>>> import numpy as np
>>> np.set_printoptions(precision=2, suppress=True, linewidth=140, sign=" ")
>>> tidy = lambda a: np.round(a, 2) + 0
>>> M = np.load("arr.npy")
>>> tidy(M)
array([[-0.71,  0.  ,  0.71,  0.  ,  0.  ,  0.  ],
       [ 0.  ,  1.  ,  0.  ,  0.  ,  0.  ,  0.  ],
       [-0.71,  0.  , -0.71,  0.  ,  0.  ,  0.  ],
       [ 0.  ,  0.  ,  0.  ,  1.  ,  0.  ,  0.  ],
       [ 0.  ,  0.  ,  0.  ,  0.  ,  1.  ,  0.  ],
       [ 0.  ,  0.  ,  0.  ,  0.  ,  0.  ,  1.  ]])
>>> (M != 0).astype(int)
array([[ 1,  0,  1,  0,  0,  0],
       [ 0,  1,  0,  0,  0,  0],
       [ 1,  0,  1,  0,  0,  0],
       [ 0,  0,  0,  1,  0,  0],
       [ 0,  0,  0,  0,  1,  0],
       [ 0,  0,  0,  0,  0,  1]])
>>> tidy(np.linalg.det(M))
np.float64(1.0)
>>> np.flatnonzero(np.linalg.matrix_power((M != 0) + (M.T != 0) + np.eye(6), 6)[0])
array([ 0,  2])
>>> X = np.loadtxt("x.csv", delimiter=",")
>>> X
array([[ 3.,  0.,  2.,  0.,  0.,  0.,  0.,  0.],
       [ 0.,  3.,  0.,  2.,  0.,  2.,  2.,  2.],
       [ 2.,  0.,  3.,  0.,  0.,  0.,  0.,  0.],
       [ 0.,  2.,  0.,  3.,  0.,  2.,  2.,  2.],
       [ 0.,  0.,  0.,  0.,  3.,  0.,  0.,  0.],
       [ 0.,  2.,  0.,  2.,  0.,  3.,  2.,  2.],
       [ 0.,  2.,  0.,  2.,  0.,  2.,  3.,  2.],
       [ 0.,  2.,  0.,  2.,  0.,  2.,  2.,  3.]])
>>> L = np.linalg.cholesky(X)
>>> tidy(L @ L.T)
array([[ 3.,  0.,  2.,  0.,  0.,  0.,  0.,  0.],
       [ 0.,  3.,  0.,  2.,  0.,  2.,  2.,  2.],
       [ 2.,  0.,  3.,  0.,  0.,  0.,  0.,  0.],
       [ 0.,  2.,  0.,  3.,  0.,  2.,  2.,  2.],
       [ 0.,  0.,  0.,  0.,  3.,  0.,  0.,  0.],
       [ 0.,  2.,  0.,  2.,  0.,  3.,  2.,  2.],
       [ 0.,  2.,  0.,  2.,  0.,  2.,  3.,  2.],
       [ 0.,  2.,  0.,  2.,  0.,  2.,  2.,  3.]])
>>> tidy(np.prod(np.diag(L)) ** 2), tidy(np.linalg.det(X))
(np.float64(165.0), np.float64(165.0))
>>> W = np.array([[3, 9], [-6, 0], [4, -1], [8, 4], [0, -8], [0, 7], [5, 4], [9, 9]])
>>> coef = np.array([4, 0])
>>> hid = np.maximum(X @ W + coef, 0)
>>> np.linalg.matrix_rank(hid)
np.int64(2)
>>> C = np.array([[2, 1], [2, 2]])
>>> (hid @ C).round(6).argmax(axis=1)
array([ 0,  0,  0,  0,  0,  0,  0,  0])
>>> x = np.ones(8)
>>> for _ in range(6):
...     x = X @ x
...     x /= np.linalg.norm(x)
...     print(round(x @ X @ x, 2))
... 
10.44
10.89
10.98
11.0
11.0
11.0
>>> tidy(x)
array([ 0.  ,  0.45,  0.  ,  0.45,  0.  ,  0.45,  0.45,  0.45])
>>> tidy(np.linalg.eigvalsh(X)[-1])
np.float64(11.0)
>>> rng = np.random.default_rng(98826)
>>> z = rng.permutation(8)
>>> z
array([ 3,  1,  0,  5,  2,  6,  4,  7])
>>> out = X[z][:, z]
>>> tidy(np.sort(np.abs(np.linalg.eigvals(out))))
array([  1.,   1.,   1.,   1.,   1.,   3.,   5.,  11.])
>>> tidy(np.linalg.det(out)), tidy(np.linalg.det(X[z]))
(np.float64(165.0), np.float64(-165.0))
>>> out
array([[ 3.,  2.,  0.,  2.,  0.,  2.,  0.,  2.],
       [ 2.,  3.,  0.,  2.,  0.,  2.,  0.,  2.],
       [ 0.,  0.,  3.,  0.,  2.,  0.,  0.,  0.],
       [ 2.,  2.,  0.,  3.,  0.,  2.,  0.,  2.],
       [ 0.,  0.,  2.,  0.,  3.,  0.,  0.,  0.],
       [ 2.,  2.,  0.,  2.,  0.,  3.,  0.,  2.],
       [ 0.,  0.,  0.,  0.,  0.,  0.,  3.,  0.],
       [ 2.,  2.,  0.,  2.,  0.,  2.,  0.,  3.]])
>>> np.diag(out)
array([ 3.,  3.,  3.,  3.,  3.,  3.,  3.,  3.])
>>> tidy(np.linalg.det(out))
np.float64(165.0)
>>> (out != 0).astype(int)
array([[ 1,  1,  0,  1,  0,  1,  0,  1],
       [ 1,  1,  0,  1,  0,  1,  0,  1],
       [ 0,  0,  1,  0,  1,  0,  0,  0],
       [ 1,  1,  0,  1,  0,  1,  0,  1],
       [ 0,  0,  1,  0,  1,  0,  0,  0],
       [ 1,  1,  0,  1,  0,  1,  0,  1],
       [ 0,  0,  0,  0,  0,  0,  1,  0],
       [ 1,  1,  0,  1,  0,  1,  0,  1]])
>>> tidy(np.sort(np.linalg.eigvals(out).real))
array([  1.,   1.,   1.,   1.,   1.,   3.,   5.,  11.])
>>> out @ out
array([[ 25.,  24.,   0.,  24.,   0.,  24.,   0.,  24.],
       [ 24.,  25.,   0.,  24.,   0.,  24.,   0.,  24.],
       [  0.,   0.,  13.,   0.,  12.,   0.,   0.,   0.],
       [ 24.,  24.,   0.,  25.,   0.,  24.,   0.,  24.],
       [  0.,   0.,  12.,   0.,  13.,   0.,   0.,   0.],
       [ 24.,  24.,   0.,  24.,   0.,  25.,   0.,  24.],
       [  0.,   0.,   0.,   0.,   0.,   0.,   9.,   0.],
       [ 24.,  24.,   0.,  24.,   0.,  24.,   0.,  25.]])
>>> np.flatnonzero(np.linalg.matrix_power((out != 0) + (out.T != 0) + np.eye(8), 8)[5])
array([ 0,  1,  3,  5,  7])
>>> K = np.loadtxt("dump.csv", delimiter=",")
>>> K
array([[ 1., -1., -1.,  1.,  1., -1., -1.,  1.],
       [ 1., -1., -1.,  1., -1.,  1.,  1., -1.],
       [ 1., -1.,  1., -1., -1.,  1., -1.,  1.],
       [ 1.,  1., -1., -1., -1., -1.,  1.,  1.]])
>>> blk = np.stack([K, -3 * K, K[::-1]])
>>> blk.sum(axis=0)
array([[-1.,  3.,  1., -3., -3.,  1.,  3., -1.],
       [-1.,  1.,  3., -3.,  1., -1., -3.,  3.],
       [-1.,  1., -3.,  3.,  1., -1.,  3., -3.],
       [-1., -3.,  1.,  3.,  3.,  1., -3., -1.]])
>>> tidy(np.linalg.norm(blk, axis=(1, 2)))
array([  5.66,  16.97,   5.66])
>>> blk.shape
(3, 4, 8)
>>> F = np.array([[7.0, 9.0, 6.0, -3.0, 1.0, 0.0],
...     [-2.0, -9.0, 5.0, 9.0, -3.0, 1.0],
...     [-4.0, 1.0, 1.0, 0.0, -2.0, 2.0],
...     [-6.0, -9.0, 3.0, -3.0, 5.0, -3.0],
...     [-5.0, -3.0, 2.0, 5.0, -6.0, -2.0],
...     [0.0, 0.0, 0.0, 0.0, 0.0, 1.0]])
>>> F
array([[ 7.,  9.,  6., -3.,  1.,  0.],
       [-2., -9.,  5.,  9., -3.,  1.],
       [-4.,  1.,  1.,  0., -2.,  2.],
       [-6., -9.,  3., -3.,  5., -3.],
       [-5., -3.,  2.,  5., -6., -2.],
       [ 0.,  0.,  0.,  0.,  0.,  1.]])
>>> z = rng.permutation(6)
>>> out = F[:, z] * rng.choice([-1, 1], 6)
>>> out
array([[-0., -3., -9.,  7., -6.,  1.],
       [-1.,  9.,  9., -2., -5., -3.],
       [-2.,  0., -1., -4., -1., -2.],
       [ 3., -3.,  9., -6., -3.,  5.],
       [ 2.,  5.,  3., -5., -2., -6.],
       [-1.,  0., -0.,  0., -0.,  0.]])
>>> left, _, Vt = np.linalg.svd(F.T @ out)
>>> tidy(np.linalg.lstsq(F, out)[0])
array([[ 0.,  0.,  0.,  1.,  0.,  0.],
       [ 0.,  0., -1.,  0.,  0.,  0.],
       [ 0.,  0.,  0.,  0., -1.,  0.],
       [ 0.,  1.,  0.,  0.,  0.,  0.],
       [ 0.,  0.,  0.,  0.,  0.,  1.],
       [-1.,  0.,  0.,  0.,  0.,  0.]])
>>> tidy(left @ Vt)
array([[ 0.,  0.,  0.,  1.,  0.,  0.],
       [ 0.,  0., -1.,  0.,  0.,  0.],
       [ 0.,  0.,  0.,  0., -1.,  0.],
       [ 0.,  1.,  0.,  0.,  0.,  0.],
       [ 0.,  0.,  0.,  0.,  0.,  1.],
       [-1.,  0.,  0.,  0.,  0.,  0.]])
>>> f = np.array([3, 2, 0, 2, 3, 2])
>>> out = F + np.outer(f, np.eye(6)[3])
>>> tidy(np.linalg.det(out) / np.linalg.det(F)), tidy(1 + np.linalg.solve(F, f)[3])
(np.float64(-6.03), np.float64(-6.03))
>>> out
array([[ 7.,  9.,  6.,  0.,  1.,  0.],
       [-2., -9.,  5., 11., -3.,  1.],
       [-4.,  1.,  1.,  0., -2.,  2.],
       [-6., -9.,  3., -1.,  5., -3.],
       [-5., -3.,  2.,  8., -6., -2.],
       [ 0.,  0.,  0.,  2.,  0.,  1.]])
>>> m1 = np.load("mat.npy")
>>> m1
array([[  8,   0,  15,   0,  17,   0,   0,   8,   2,   7],
       [  0,  15,   0,  15,   0,   7,   0,   0,   3,   0],
       [ 10,   0,   0,   0,   0,   1,  17,   6,   0,   5],
       [  0,   0,   1,   0,   9,   0,   2,  11,   0,  20],
       [ 12,   0,  15,   0,  16,   0,   0,  10,   2,   7],
       [  0,   0,   1,   0,   9,   0,   2,  11,   0,  20],
       [ 10,   0,   4,   0,   0,  17,   5,   0,  15,   0],
       [  4,   0,   3,   0,   8,   0,   4,  10,   0,  15],
       [  0,   6,   1,  11,   6,   0,   0,   0,   0,   9],
       [  6,   0,   6,   1,   0,  11,   0,   0,  11,   0],
       [  2,   0,  12,   2,  11,   4,   0,   0,   8,   0],
       [  8,   0,   9,   0,  12,   0,   2,  10,   0,  11],
       [ 12,   0,   0,   0,   0,   3,  16,   6,   0,   3],
       [  0,  12,   0,  11,   0,  15,   4,   0,  10,   0],
       [ 14,   0,   4,   0,   0,   9,  12,   3,   6,   0],
       [  0,   0,   7,   3,   9,   0,   0,   2,   0,   5],
       [ 12,   0,   7,   0,   6,   1,   8,   8,   0,   5],
       [  2,   0,  10,   4,   6,   9,   0,   0,  12,   0],
       [  6,   0,   0,   0,   0,   0,   8,   5,   0,   6],
       [  6,   0,  12,   0,  15,   0,   0,   8,   0,   9],
       [  0,   9,   1,  14,   1,   2,   0,   0,   3,   0],
       [  0,  12,   0,  12,   0,   0,   1,   0,   0,   4],
       [  0,   3,   0,   5,   0,   0,   1,   0,   0,   3],
       [  0,  12,   0,  10,   0,   4,   7,   0,   0,   0],
       [  4,   0,   0,   0,   3,   0,   8,   9,   0,  14],
       [  0,   3,   6,  10,   8,   0,   0,   0,   2,   2],
       [  2,   3,   2,   6,   0,  11,   0,   0,  10,   0],
       [ 10,   0,   8,   0,   4,   7,   3,   2,   7,   0],
       [  6,   3,   0,   1,   0,   5,  13,   0,   0,   0],
       [  2,   9,   0,   7,   0,   9,   9,   0,   3,   0],
       [ 12,   0,   9,   0,   1,  14,   3,   0,  14,   0],
       [  6,   0,  16,   0,  20,   0,   0,   9,   0,  10],
       [ 10,   0,   8,   0,   0,  16,   1,   0,  16,   0],
       [  2,   0,   2,   0,   6,   0,   2,   7,   0,  12],
       [  0,  18,   0,  17,   0,   5,   0,   0,   0,   0],
       [ 16,   0,  11,   0,   5,  10,   7,   4,  10,   0],
       [  2,   0,  10,   1,  11,   0,   0,   2,   3,   3],
       [  0,  15,   0,  15,   0,   0,   0,   0,   0,   1],
       [  4,   3,   0,   3,   0,   6,   7,   0,   2,   0],
       [ 16,   0,   7,   0,   0,  11,  11,   3,   9,   0],
       [  4,   0,   9,   3,   3,  12,   0,   0,  14,   0],
       [  0,  18,   0,  17,   0,   5,   0,   0,   0,   0],
       [ 10,   0,  12,   0,   9,   6,   0,   3,   8,   0]])
>>> z = m1[:, 1] > np.median(m1[:, 1])
>>> f = m1[z].mean(axis=0) - m1[~z].mean(axis=0)
>>> np.argsort(-np.abs(f).round(6), kind="stable")
array([ 3,  1,  2,  0,  4,  7,  9,  8,  6,  5])
>>> (((m1 - m1.mean(axis=0)) @ f > 0) == z).mean()
np.float64(1.0)
>>> tidy(f)
array([-6.35,  9.4 , -6.4 ,  9.77, -5.43, -0.08, -1.16, -4.89, -2.69, -4.16])
